$ ipython --no-banner

In [1]: import numpy as np

In [2]: np.set_printoptions(precision=2, suppress=True, linewidth=120)

In [3]: def rnd(a):
   ...:     return np.round(a, 2) + 0
   ...: 

In [4]: X = np.loadtxt("dump.csv", delimiter=",")

In [5]: X
Out[5]: 
array([[-1., -2.,  0.,  0.,  0.],
       [-2., -1.,  0.,  0.,  0.],
       [ 0.,  0., -1., -2.,  0.],
       [ 0.,  0., -2., -1.,  0.],
       [ 0.,  0.,  0.,  0., -1.]])

In [6]: rng = np.random.default_rng(224)

In [7]: labels = rng.permutation(5)

In [8]: labels
Out[8]: array([3, 0, 4, 2, 1])

In [9]: M2 = X[labels][:, labels]

In [10]: np.allclose(M2, X)
Out[10]: False

In [11]: M2
Out[11]: 
array([[-1.,  0.,  0., -2.,  0.],
       [ 0., -1.,  0.,  0., -2.],
       [ 0.,  0., -1.,  0.,  0.],
       [-2.,  0.,  0., -1.,  0.],
       [ 0., -2.,  0.,  0., -1.]])

In [12]: np.diag(M2)
Out[12]: array([-1., -1., -1., -1., -1.])

In [13]: np.trace(M2)
Out[13]: np.float64(-5.0)

In [14]: evals, vecs = np.linalg.eig(M2)

In [15]: rnd(np.sort(np.linalg.eigvals(np.linalg.inv(M2))))
Out[15]: array([-1.  , -0.33, -0.33,  1.  ,  1.  ])

In [16]: rnd(np.sort(np.linalg.eigvals(M2.T)))
Out[16]: array([-3., -3., -1.,  1.,  1.])

In [17]: [round(float(np.linalg.det(X[:i, :i])), 2) + 0 for i in range(1, 6)]
Out[17]: [-1.0, -3.0, 3.0, 9.0, -9.0]

In [18]: np.all(np.linalg.eigvalsh(X) > 0)
Out[18]: np.False_

In [19]: rnd(np.linalg.eigvalsh(X).min())
Out[19]: np.float64(-3.0)

In [20]: evals, vecs = np.linalg.eig(X)

In [21]: rnd(np.sort(np.linalg.eigvals(X @ X)))
Out[21]: array([1., 1., 1., 9., 9.])

In [22]: rnd(np.prod(evals))
Out[22]: np.float64(-9.0)

In [23]: rnd(X @ vecs[:, 0] - evals[0] * vecs[:, 0])
Out[23]: array([0., 0., 0., 0., 0.])

In [24]: rnd(np.sort(np.linalg.eigvals(np.linalg.inv(X))))
Out[24]: array([-1.  , -0.33, -0.33,  1.  ,  1.  ])

In [25]: evals, vecs = np.linalg.eigh(X)

In [26]: (evals > 1e-8).sum(), (evals < -1e-8).sum()
Out[26]: (np.int64(2), np.int64(3))

In [27]: rnd(vecs.T @ vecs)
Out[27]: 
array([[1., 0., 0., 0., 0.],
       [0., 1., 0., 0., 0.],
       [0., 0., 1., 0., 0.],
       [0., 0., 0., 1., 0.],
       [0., 0., 0., 0., 1.]])

In [28]: rnd(np.linalg.eigvalsh(X + 2 * np.eye(5)))
Out[28]: array([-1., -1.,  1.,  3.,  3.])

In [29]: rnd(np.linalg.eigvalsh(X @ X))
Out[29]: array([1., 1., 1., 9., 9.])
